$ python3 -q
>>> import numpy as np
>>> import numpy.linalg as la
>>> np.set_printoptions(precision=2, suppress=True, linewidth=100, floatmode="fixed")
>>> E = np.load("a.npy")
>>> print(E)
[[ -1.30  -9.16 -12.20  -9.83   2.22   0.10]
 [ -6.22  -5.66 -15.77  -8.72   0.20 -12.81]
 [  6.57  -5.98   2.97  -2.91   2.51   3.46]
 [ 10.78  16.44  14.91   2.67  10.15  -9.00]
 [-10.31 -12.58  -2.23   6.78 -14.12  20.16]
 [-10.09 -21.74  -9.71   1.46 -15.24  14.48]
 [ -9.61 -20.41 -10.00   0.81 -13.42  15.03]
 [  5.46   8.83  -0.25  -9.18  15.99  15.90]
 [ -8.63  -6.83  -2.46   9.45 -16.37 -12.04]
 [-24.78  -7.81 -17.29   8.01 -20.87 -10.81]
 [ 11.40  -9.30   4.66  -5.55   4.56   6.55]
 [-11.40  -5.58 -14.19  -1.99  -6.42  -6.88]
 [  1.31   9.44   1.80   1.04   1.58 -20.60]
 [ -7.85  -0.39 -14.33  -9.59   6.55  17.83]
 [ -3.76  -6.65  -1.28   0.87  -2.07  26.55]
 [ -6.54  -3.20  -8.89  -3.61   0.05   8.98]
 [  3.79  -1.19  12.19   9.22  -5.61   4.62]
 [ -6.92  -5.11  -8.93  -2.72  -2.23   5.08]
 [-11.74  -5.65  -6.18   6.57 -12.03  -1.69]
 [  1.46  11.11  -5.49  -8.97  12.47  -8.83]
 [  4.52  10.49  -1.25  -7.29  13.49   0.71]
 [  2.56   9.51   1.61  -0.09   4.03 -17.68]
 [  0.67  -2.02   4.74   2.37  -0.46  16.45]
 [  4.66  -3.89   3.86  -1.05   2.55  12.46]
 [  0.35  -1.76  -4.52  -2.68  -2.34 -21.80]
 [  6.52   3.47   1.05  -5.94   8.95   1.40]
 [-21.04   0.55 -12.44   9.17 -16.55 -12.95]
 [ 17.54  15.27  15.67  -3.32  18.00   3.17]
 [ 15.37   6.74   8.94  -7.36  15.67   6.58]
 [ 15.31   8.96  14.44  -0.89  11.18  -6.21]
 [ -4.92  11.77  -6.23  -2.37   4.13 -14.83]
 [  2.94  -5.62   5.11   0.21   1.81  30.56]
 [  5.80   4.27  18.49  13.67  -6.07   0.24]
 [-21.09   1.08 -12.37   9.56 -17.44 -22.89]
 [  9.32  11.97   4.46  -5.62  14.47  -4.70]
 [ -8.03  -0.69  -3.29   6.59 -10.58 -14.32]
 [-18.77  -8.89 -20.10  -0.01 -13.15 -11.11]
 [  1.16  -4.64  -4.63  -5.40   2.42   1.82]
 [-26.18 -10.06 -18.86   6.74 -18.83   6.44]
 [ -2.41  14.85   2.18   3.87   1.46 -14.90]
 [ -2.23  -0.44 -12.86  -8.50   3.16 -21.96]
 [ -7.26  -3.46   2.23  10.10 -10.84   9.46]
 [ -1.03  -5.59   1.09   1.87  -1.69  18.55]
 [  9.15  -7.33   4.75  -5.53   7.23  25.28]
 [ -9.86  -7.11 -22.68 -13.55   2.78  -0.18]
 [-26.34 -13.12 -22.55   6.63 -23.90 -13.96]
 [-18.49  -1.57 -13.67   3.99 -12.42  -3.90]]
>>> basis = E[[20, 19]].astype(float)
>>> for _ in range(6):
...     idx = la.norm(E[:, None] - basis, axis=-1).argmin(axis=1)
...     basis = np.array([E[idx == j].mean(axis=0) for j in range(2)])
... 
>>> print(idx)
[0 1 0 0 0 0 0 0 1 1 0 1 1 0 0 0 0 0 1 0 0 1 0 0 1 0 1 0 0 0 1 0 0 1 0 1 1 0 1 1 1 0 0 0 1 1 1]
>>> print(basis[1] - basis[0])
[-13.89  -0.38 -11.96   3.37 -10.89 -20.50]
>>> print(np.bincount(idx))
[28 19]
>>> print(basis)
[[  2.42  -1.10   1.44  -1.60   2.80   8.45]
 [-11.47  -1.47 -10.52   1.77  -8.08 -12.05]]
>>> M2 = np.c_[E[:, :4] @ np.array([[-5, 1, -7, -7], [-6, 5, 2, -8], [-8, 9, -9, 5], [-9, -9, 6, 1]]), np.array([-3, 1, 2, -1, -3, 3, 1, -1, -3, 3, -1, -3, 1, -3, 1, -2, 1, -3, -1, -3, 0, 2, 2, -1, 2, 2, -3, 2, 0, -3, 1, -2, 1, -1, -2, 0, 0, -2, -2, 0, 2, 0, 2, -1, -1, 3, -1])]
>>> print(M2)
[[ 247.53  -68.43   41.60   11.55   -3.00]
 [ 269.70  -97.97  121.83    1.25    1.00]
 [   5.46   29.59 -102.14   13.79    2.00]
 [-295.85  203.14 -160.75 -129.76   -1.00]
 [  83.85 -154.30  107.76  168.44   -3.00]
 [ 245.43 -219.32  123.30  197.46    3.00]
 [ 243.22 -208.95  121.31  181.36    1.00]
 [   4.34  129.98  -73.39 -119.29   -1.00]
 [  18.76 -149.97  125.59  112.20   -3.00]
 [ 236.99 -291.53  361.51  157.50    3.00]
 [  11.47   56.79 -173.64   12.35   -1.00]
 [ 221.91 -149.10  184.41   51.50   -3.00]
 [ -86.95   55.35   -0.25  -74.65    1.00]
 [ 242.54  -52.46  125.60  -23.17   -3.00]
 [  61.11  -56.36   29.76   73.99    1.00]
 [ 155.51  -70.06   97.73   23.32   -2.00]
 [-192.31   24.57  -83.30   53.16    1.00]
 [ 161.18  -88.36  102.27   41.95   -3.00]
 [  82.91 -154.74  165.92  103.05   -1.00]
 [  50.69   88.33    7.59 -135.52   -3.00]
 [  -9.93  111.33  -43.15 -129.10    0.00]
 [ -81.93   65.41  -13.93  -86.04    2.00]
 [ -50.48   11.90  -37.17   37.54    2.00]
 [ -21.39   29.40  -81.44   16.75   -1.00]
 [  69.09  -25.01   18.63  -13.65    2.00]
 [  -8.36   86.78  -83.79  -74.09    2.00]
 [ 118.89 -212.78  315.36   89.85   -3.00]
 [-274.80  264.80 -253.19 -169.91    2.00]
 [-122.57  195.77 -218.73 -124.17    0.00]
 [-237.82  198.08 -224.55 -107.54   -3.00]
 [  25.15   19.19   99.83  -93.24    1.00]
 [ -23.75   18.94  -76.55   50.14   -2.00]
 [-325.57   70.53 -116.45   31.36    1.00]
 [ 111.89 -213.06  318.48   86.70   -1.00]
 [-103.52  159.89 -115.16 -144.32   -2.00]
 [  11.30 -100.40  123.98   51.87    0.00]
 [ 308.08 -244.03  294.45  102.00    0.00]
 [ 107.68  -15.11   -8.13    0.45   -2.00]
 [ 281.48 -306.88  373.32  176.18   -2.00]
 [-129.32   56.63   50.17  -87.16    0.00]
 [ 193.17  -43.67   79.47  -53.67    2.00]
 [ -51.68  -95.39   84.43   99.75    0.00]
 [  13.14  -36.00   -2.56   59.25    2.00]
 [  10.00   65.02 -154.64   12.81   -1.00]
 [ 395.35 -127.58  177.62   -1.05   -1.00]
 [ 331.15 -354.56  400.87  183.22    3.00]
 [ 175.32 -185.28  273.26   77.63   -1.00]]
>>> print(np.round(la.norm(M2 - E @ la.lstsq(E, M2)[0], axis=0), 2) + 0)
[ 0.00  0.00  0.00  0.00 12.49]
>>> print(la.matrix_rank(M2))
5
>>> print(la.matrix_rank(np.c_[E, M2]))
7
